$ python3 -q
>>> import numpy as np
>>> np.set_printoptions(precision=3, suppress=True, linewidth=200)
>>> rng = np.random.default_rng(13)
>>> ang = np.sort(rng.uniform(-2, 2, 31))
>>> m1 = np.c_[ang, ang ** 2, ang ** 3] @ np.array([[-1, 0, 1, -2, -1, -3], [1, 2, 2, 0, 3, -3], [-3, -1, 1, 0, -1, -2]])
>>> m1.round(3) + 0
array([[ 29.571,  15.79 ,  -1.948,   3.979,  21.738,   9.843],
       [ 25.33 ,  13.704,  -1.454,   3.759,  19.116,   8.32 ],
       [ 19.063,  10.557,  -0.808,   3.382,  15.109,   6.167],
       [ 18.442,  10.241,  -0.751,   3.341,  14.701,   5.962],
       [ 14.662,   8.288,  -0.433,   3.064,  12.166,   4.745],
       [ 14.632,   8.272,  -0.431,   3.061,  12.146,   4.736],
       [  6.411,   3.812,  -0.013,   2.215,   6.147,   2.36 ],
       [  5.083,   3.048,   0.   ,   2.014,   5.069,   2.021],
       [  4.471,   2.69 ,  -0.002,   1.908,   4.555,   1.869],
       [  3.459,   2.086,  -0.018,   1.71 ,   3.672,   1.622],
       [  0.644,   0.315,  -0.147,   0.73 ,   0.814,   0.793],
       [  0.353,   0.137,  -0.14 ,   0.494,   0.445,   0.588],
       [  0.009,   0.   ,  -0.008,   0.017,   0.009,   0.025],
       [ -0.067,   0.01 ,   0.081,  -0.142,  -0.056,  -0.229],
       [ -0.141,   0.043,   0.204,  -0.307,  -0.086,  -0.538],
       [ -0.425,   0.251,   0.771,  -0.792,   0.012,  -1.782],
       [ -0.531,   0.32 ,   0.964,  -0.91 ,   0.072,  -2.176],
       [ -2.61 ,   0.946,   3.602,  -1.897,   0.897,  -7.253],
       [ -3.949,   1.094,   4.912,  -2.213,   1.212,  -9.706],
       [ -5.473,   1.17 ,   6.265,  -2.488,   1.474, -12.227],
       [ -5.605,   1.173,   6.378,  -2.509,   1.493, -12.436],
       [ -5.623,   1.174,   6.393,  -2.512,   1.495, -12.464],
       [ -5.813,   1.178,   6.553,  -2.542,   1.522, -12.762],
       [ -8.013,   1.169,   8.332,  -2.842,   1.768, -16.064],
       [ -8.651,   1.152,   8.825,  -2.918,   1.822, -16.979],
       [-12.219,   0.966,  11.456,  -3.283,   2.019, -21.858],
       [-15.684,   0.683,  13.86 ,  -3.572,   2.086, -26.317],
       [-17.967,   0.457,  15.387,  -3.738,   2.082, -29.15 ],
       [-19.374,   0.305,  16.31 ,  -3.834,   2.063, -30.862],
       [-20.056,   0.229,  16.753,  -3.878,   2.05 , -31.684],
       [-21.059,   0.112,  17.399,  -3.942,   2.026, -32.883]])
>>> Uu, sig, vt = np.linalg.svd(m1)
>>> evecs = vt[:(sig > 1e-8).sum()]
>>> x0 = m1[11] + 3 * m1[28] + rng.integers(2) * np.eye(6)[4]
>>> x0
array([-57.768,   1.053,  48.789, -11.008,   6.634, -91.998])
>>> np.linalg.matrix_rank(np.vstack([m1, x0]))
np.int64(3)
>>> np.diag(evecs.T @ evecs)
array([0.697, 0.215, 0.217, 0.604, 0.575, 0.692])
>>> M = np.loadtxt("layer18.csv", delimiter=",")
>>> M
array([[-0.025, -0.037,  0.992,  0.027,  2.044,  1.   ,  0.933,  0.013, -0.012,  0.954,  2.002,  0.972],
       [-0.068,  0.035,  0.919, -0.054,  1.943,  1.041,  0.933,  0.06 ,  0.038,  0.959,  2.058,  0.91 ],
       [ 0.089,  0.067,  0.973,  0.042,  2.036,  1.03 ,  1.027,  0.014, -0.019,  1.036,  2.039,  0.926],
       [-0.123, -0.005,  1.075,  0.036,  2.04 ,  0.944,  1.024, -0.095, -0.055,  1.008,  2.021,  0.982],
       [ 0.014, -0.031,  0.972,  0.113,  2.011,  0.921,  0.962,  0.01 , -0.023,  0.934,  1.926,  0.946],
       [-0.05 , -0.054,  1.004,  0.065,  1.944,  0.967,  0.943,  0.075,  0.028,  0.991,  2.023,  0.943],
       [-0.119,  0.035,  1.115, -0.06 ,  1.917,  0.981,  1.017,  0.027, -0.033,  0.993,  2.055,  1.016],
       [-0.032,  0.021,  1.045,  0.014,  2.099,  1.046,  1.031,  0.003,  0.032,  1.03 ,  2.057,  1.019],
       [ 0.025,  0.026,  0.987, -0.108,  1.98 ,  0.97 ,  0.88 ,  0.012, -0.001,  0.973,  2.068,  1.065],
       [ 0.049,  0.055,  0.978, -0.018,  2.031,  0.96 ,  1.022, -0.03 ,  0.014,  0.948,  2.112,  1.052],
       [ 0.052,  0.009,  0.912,  0.108,  2.012,  1.036,  1.023,  0.01 ,  0.063,  0.948,  2.007,  0.978],
       [ 2.1  ,  1.97 ,  1.007, -0.031,  0.046,  0.039,  0.003,  1.062,  1.834,  1.015,  1.994,  0.968],
       [ 2.015,  1.983,  1.071, -0.011,  0.043,  0.005,  0.005,  1.045,  2.084,  0.996,  2.01 ,  1.003],
       [ 1.984,  2.053,  0.991, -0.008, -0.088,  0.001, -0.025,  0.959,  2.087,  0.955,  2.049,  1.03 ],
       [ 1.902,  1.989,  0.986, -0.055,  0.04 ,  0.049,  0.014,  1.045,  2.113,  0.939,  1.989,  1.02 ],
       [ 1.967,  1.965,  0.955,  0.038,  0.   , -0.023,  0.   ,  1.008,  2.009,  1.041,  2.073,  0.941],
       [ 1.97 ,  1.86 ,  1.049,  0.072, -0.029,  0.138, -0.03 ,  0.978,  2.01 ,  0.954,  2.016,  1.079],
       [ 1.883,  1.996,  1.029, -0.077, -0.047,  0.045,  0.069,  1.006,  2.022,  0.968,  2.073,  0.972],
       [ 2.024,  1.991,  1.049,  0.07 ,  0.03 , -0.009,  0.012,  0.912,  2.076,  0.914,  2.017,  0.976],
       [ 2.081,  2.018,  1.076,  0.014, -0.011,  0.036,  0.001,  0.988,  1.995,  1.052,  1.986,  0.985],
       [ 1.982,  1.965,  1.01 ,  0.05 , -0.025, -0.052, -0.046,  1.026,  2.026,  0.986,  2.   ,  1.051],
       [ 1.997,  1.958,  1.067, -0.015, -0.067, -0.01 , -0.063,  1.007,  1.973,  1.036,  2.069,  0.955],
       [ 0.05 , -0.022,  2.025,  2.022,  1.942,  2.039,  0.051,  2.049,  0.935,  0.007, -0.108,  0.952],
       [ 0.023,  0.003,  1.964,  1.969,  2.063,  1.961,  0.065,  2.046,  0.937,  0.077,  0.029,  0.996],
       [-0.03 ,  0.007,  2.031,  2.037,  2.006,  1.953,  0.003,  2.015,  1.035,  0.061,  0.037,  1.027],
       [-0.037,  0.025,  1.92 ,  2.018,  2.058,  1.964,  0.059,  2.087,  1.054,  0.058,  0.043,  0.939],
       [ 0.005, -0.07 ,  1.961,  1.959,  2.132,  1.936,  0.136,  2.107,  0.955,  0.083, -0.065,  1.039],
       [ 0.   , -0.02 ,  2.002,  2.031,  1.963,  2.065, -0.039,  1.94 ,  1.033, -0.073,  0.065,  1.027],
       [ 0.06 , -0.067,  1.935,  1.943,  2.077,  1.939,  0.053,  2.082,  1.011,  0.065, -0.04 ,  0.966],
       [-0.033,  0.022,  2.029,  2.036,  2.004,  1.917, -0.009,  1.954,  0.933,  0.049, -0.022,  0.904],
       [-0.024,  0.007,  2.101,  2.027,  2.008,  2.041,  0.038,  1.989,  0.97 ,  0.001,  0.017,  0.984],
       [-0.035,  0.036,  1.97 ,  2.013,  2.091,  1.98 , -0.092,  1.995,  1.007,  0.072,  0.001,  1.104],
       [-0.01 ,  0.045,  2.047,  2.029,  2.064,  2.062, -0.143,  2.052,  1.013, -0.002,  0.041,  0.988]])
>>> P = M @ np.linalg.solve(M.T @ M, M.T)
>>> np.round(np.linalg.eigvalsh(P), 3) + 0
array([0., 0., 0., 0., 0., 0., 0., 0., 0., 0., 0., 0., 0., 0., 0., 0., 0., 0., 0., 0., 0., 1., 1., 1., 1., 1., 1., 1., 1., 1., 1., 1., 1.])
